In [1]: import numpy as np

In [2]: import numpy.linalg as la

In [3]: np.set_printoptions(suppress=True, linewidth=120)

In [4]: rnd = lambda a: np.round(a, 2) + 0

In [5]: m1 = np.load("a.npy")

In [6]: m1
Out[6]: 
array([[0, 1, 0, 0],
       [1, 0, 0, 0],
       [0, 0, 0, 0],
       [0, 0, 0, 0]])

In [7]: np.abs(np.diag(la.qr(m1)[1])) > 1e-9
Out[7]: array([ True,  True, False, False])

In [8]: np.allclose(m1[:-1].T @ la.lstsq(m1[:-1].T, m1[-1])[0], m1[-1])
Out[8]: True

In [9]: try:
   ...:     la.inv(m1)
   ...: except la.LinAlgError as e:
   ...:     print(repr(e))
   ...: 
LinAlgError('Singular matrix')

In [10]: J = np.load("test0.npy")

In [11]: J
Out[11]: 
array([[ 3,  1, -7, -9,  2,  8],
       [ 5,  6,  7, -3,  0, -9],
       [ 9, -4, -5, -3, -5, -5],
       [-1, -1, -7,  7,  2, -5],
       [ 8, -1,  5, -2, -8, -5],
       [-5,  0, -5, -8,  8, -4]])

In [12]: u = np.array([2, 0, -3, 2, -1, 0])

In [13]: B = J + np.outer(u, np.eye(6)[5])

In [14]: B
Out[14]: 
array([[ 3.,  1., -7., -9.,  2., 10.],
       [ 5.,  6.,  7., -3.,  0., -9.],
       [ 9., -4., -5., -3., -5., -8.],
       [-1., -1., -7.,  7.,  2., -3.],
       [ 8., -1.,  5., -2., -8., -6.],
       [-5.,  0., -5., -8.,  8., -4.]])

In [15]: la.matrix_rank(B - J)
Out[15]: np.int64(1)

In [16]: K = np.loadtxt("run14.csv", delimiter=",")

In [17]: K
Out[17]: 
array([[0., 0., 0., 1., 1., 0., 0., 0.],
       [0., 0., 0., 0., 0., 1., 0., 0.],
       [0., 0., 0., 1., 0., 1., 1., 1.],
       [1., 0., 1., 0., 0., 0., 0., 0.],
       [1., 0., 0., 0., 0., 1., 0., 0.],
       [0., 1., 1., 0., 1., 0., 0., 0.],
       [0., 0., 1., 0., 0., 0., 0., 1.],
       [0., 0., 1., 0., 0., 0., 1., 0.]])

In [18]: x0 = np.array([-8, 4, 6, 5, -5, 1, -8, 5])

In [19]: target = K @ x0

In [20]: target
Out[20]: array([ 0.,  1.,  3., -2., -7.,  5., 11., -2.])

In [21]: rnd(la.solve(K, K[:, 2]))
Out[21]: array([0., 0., 1., 0., 0., 0., 0., 0.])

In [22]: rnd(la.solve(K, 2 * target))
Out[22]: array([-16.,   8.,  12.,  10., -10.,   2., -16.,  10.])

In [23]: F = np.loadtxt("dump.csv", delimiter=",")

In [24]: F
Out[24]: 
array([[-0.27, -0.25,  0.05,  1.08, -2.78],
       [-0.01,  1.36, -0.57,  2.42, -0.99],
       [-0.48, -1.88,  1.15, -1.26, -1.52],
       [ 0.81, -0.47, -1.4 ,  2.48, -0.14],
       [ 1.35,  0.89,  0.52, -1.56,  1.92],
       [ 1.77,  0.16,  1.88,  0.7 ,  1.35],
       [-0.32,  0.14,  1.24, -2.4 , -1.26],
       [ 0.  , -2.33,  0.43, -1.48, -1.11],
       [-1.74,  0.91, -1.31, -1.82,  0.33],
       [-0.67,  0.96, -0.37,  2.08,  1.78],
       [ 1.15,  2.42, -0.63,  0.54, -1.06],
       [ 0.83, -1.44,  2.34,  0.13,  0.85]])

In [25]: Xc = F - F.mean(axis=1)
Traceback (most recent call last):
  Cell In[25], line 1
    Xc = F - F.mean(axis=1)
ValueError: operands could not be broadcast together with shapes (12,5) (12,) 


In [26]: Xc = F - F.mean(axis=0)

In [27]: Uu, sig, Vh = la.svd(Xc, full_matrices=False)

In [28]: rnd((sig ** 2).sum() ** 2 / (sig ** 4).sum())
Out[28]: np.float64(3.57)

In [29]: np.abs(Vh[0]).argmax()
Out[29]: np.int64(3)

In [30]: np.searchsorted(np.cumsum(sig ** 2) / (sig ** 2).sum(), 0.9) + 1
Out[30]: np.int64(4)
